$ ipython --no-banner

In [1]: import numpy as np

In [2]: np.set_printoptions(precision=3, suppress=True, linewidth=140)

In [3]: F = np.loadtxt("out1.csv", delimiter=",")

In [4]: F
Out[4]: 
array([[ 0.41, -3.08, -0.54,  0.03],
       [ 0.14,  1.24,  0.54,  0.3 ],
       [-3.39,  7.26, -1.29, -2.55],
       [ 1.1 , -1.94,  0.55,  0.88]])

In [5]: # rows and columns are dependent

In [6]: round(float(np.trace(np.linalg.pinv(F) @ F)), 3)
Out[6]: 2.0

In [7]: np.linalg.lstsq(F[:-1].T, F[-1])[2]
Out[7]: np.int32(2)

In [8]: np.abs(np.diag(np.linalg.qr(F)[1])) > 1e-9
Out[8]: array([ True,  True, False, False])

In [9]: np.unique(F.round(6), axis=0).shape
Out[9]: (4, 4)

In [10]: np.linalg.matrix_rank(F, rtol=0.1)
Out[10]: np.int64(2)

In [11]: np.round(np.linalg.norm(F, 2) / np.linalg.norm(F), 3)
Out[11]: np.float64(0.98)

In [12]: np.linalg.cond(F) > 100
Out[12]: np.True_

In [13]: proj = np.triu(np.array([[0, 1, 4, 4], [2, 0, 5, 4], [2, 5, 3, 3], [2, 1, 1, 4]]), 1) + np.eye(4)

In [14]: out = proj @ F @ np.linalg.inv(proj)

In [15]: np.round(np.trace(out), 3), round(np.trace(F), 3)
Out[15]: (np.float64(1.24), np.float64(1.24))

In [16]: round(np.linalg.det(out), 3)
Out[16]: np.float64(-0.0)

In [17]: np.linalg.matrix_rank(out)
Out[17]: np.int64(2)

In [18]: G = F.T @ F

In [19]: np.allclose(G, G.T)
Out[19]: True

In [20]: (F @ F.T).shape
Out[20]: (4, 4)

In [21]: G
Out[21]: 
array([[ 12.89 , -27.835,   4.832,   9.667],
       [-27.835,  67.495,  -8.1  , -19.941],
       [  4.832,  -8.1  ,   2.55 ,   3.919],
       [  9.667, -19.941,   3.919,   7.368]])

In [22]: np.linalg.matrix_rank(G)
Out[22]: np.int64(2)

In [23]: np.round(np.linalg.svd(F, compute_uv=False) ** 2, 3) + 0
Out[23]: array([86.658,  3.645,  0.   ,  0.   ])

In [24]: Uu, sigma, VT = np.linalg.svd(F)

In [25]: np.argmax(sigma[:-1] / (sigma[1:] + 1e-6)) + 1
Out[25]: np.int64(2)

In [26]: out = Uu[:, :2] @ np.diag(sigma[:2]) @ VT[:2]

In [27]: np.linalg.matrix_rank(out)
Out[27]: np.int64(2)

In [28]: round(np.abs(F - out).max(), 3)
Out[28]: np.float64(0.0)

In [29]: round(float(np.linalg.norm(F - out) / np.linalg.norm(F)), 3)
Out[29]: 0.0

In [30]: out
Out[30]: 
array([[ 0.41, -3.08, -0.54,  0.03],
       [ 0.14,  1.24,  0.54,  0.3 ],
       [-3.39,  7.26, -1.29, -2.55],
       [ 1.1 , -1.94,  0.55,  0.88]])

In [31]: data = np.array([[0, -1, -4], [-1, 0, -2], [-4, -2, -2]])

In [32]: out = data / np.sqrt((data ** 2).mean(axis=1, keepdims=True))

In [33]: np.linalg.norm(out, axis=1)
Out[33]: array([1.732, 1.732, 1.732])

In [34]: np.linalg.matrix_rank(data - data.mean(axis=1, keepdims=True))
Out[34]: np.int64(2)

In [35]: np.linalg.matrix_rank(out) == np.linalg.matrix_rank(data)
Out[35]: np.True_

In [36]: np.linalg.cholesky(data)
LinAlgError: Matrix is not positive definite


In [37]: round(float(np.linalg.eigvalsh(data).min()), 3)
Out[37]: -5.935

In [38]: [round(float(np.linalg.det(data[:i, :i])), 2) + 0 for i in range(1, 4)]
Out[38]: [0.0, -1.0, -14.0]

In [39]: mat = np.load("data.npy")

In [40]: mat
Out[40]: 
array([[ 16,  -4,  24, -32,  16],
       [ -4,  82, -33, -73, -13],
       [ 24, -33,  45, -21,  27],
       [-32, -73, -21, 145, -23],
       [ 16, -13,  27, -23,  17]])

In [41]: # rank 2

In [42]: rk = np.linalg.matrix_rank(mat)

In [43]: rk
Out[43]: np.int64(2)

In [44]: ns = np.linalg.svd(mat)[2][rk:].T

In [45]: ns.shape
Out[45]: (5, 3)

In [46]: np.linalg.matrix_rank(mat.T @ mat), np.linalg.matrix_rank(mat @ mat.T)
Out[46]: (np.int64(2), np.int64(2))

In [47]: [int(np.linalg.matrix_rank(mat[:, :j + 1])) for j in range(5)]
Out[47]: [1, 2, 2, 2, 2]

In [48]: out = np.array([[-1, 2, 2], [1, -1, 3]])

In [49]: Z = np.kron(out, mat)

In [50]: Z.shape
Out[50]: (10, 15)

In [51]: np.round(np.linalg.norm(Z, 2), 3), np.round(np.linalg.norm(out, 2) * np.linalg.norm(mat, 2), 3)
Out[51]: (np.float64(717.982), np.float64(717.982))

In [52]: Z
Out[52]: 
array([[ -16,    4,  -24,   32,  -16,   32,   -8,   48,  -64,   32,   32,   -8,   48,  -64,   32],
       [   4,  -82,   33,   73,   13,   -8,  164,  -66, -146,  -26,   -8,  164,  -66, -146,  -26],
       [ -24,   33,  -45,   21,  -27,   48,  -66,   90,  -42,   54,   48,  -66,   90,  -42,   54],
       [  32,   73,   21, -145,   23,  -64, -146,  -42,  290,  -46,  -64, -146,  -42,  290,  -46],
       [ -16,   13,  -27,   23,  -17,   32,  -26,   54,  -46,   34,   32,  -26,   54,  -46,   34],
       [  16,   -4,   24,  -32,   16,  -16,    4,  -24,   32,  -16,   48,  -12,   72,  -96,   48],
       [  -4,   82,  -33,  -73,  -13,    4,  -82,   33,   73,   13,  -12,  246,  -99, -219,  -39],
       [  24,  -33,   45,  -21,   27,  -24,   33,  -45,   21,  -27,   72,  -99,  135,  -63,   81],
       [ -32,  -73,  -21,  145,  -23,   32,   73,   21, -145,   23,  -96, -219,  -63,  435,  -69],
       [  16,  -13,   27,  -23,   17,  -16,   13,  -27,   23,  -17,   48,  -39,   81,  -69,   51]])
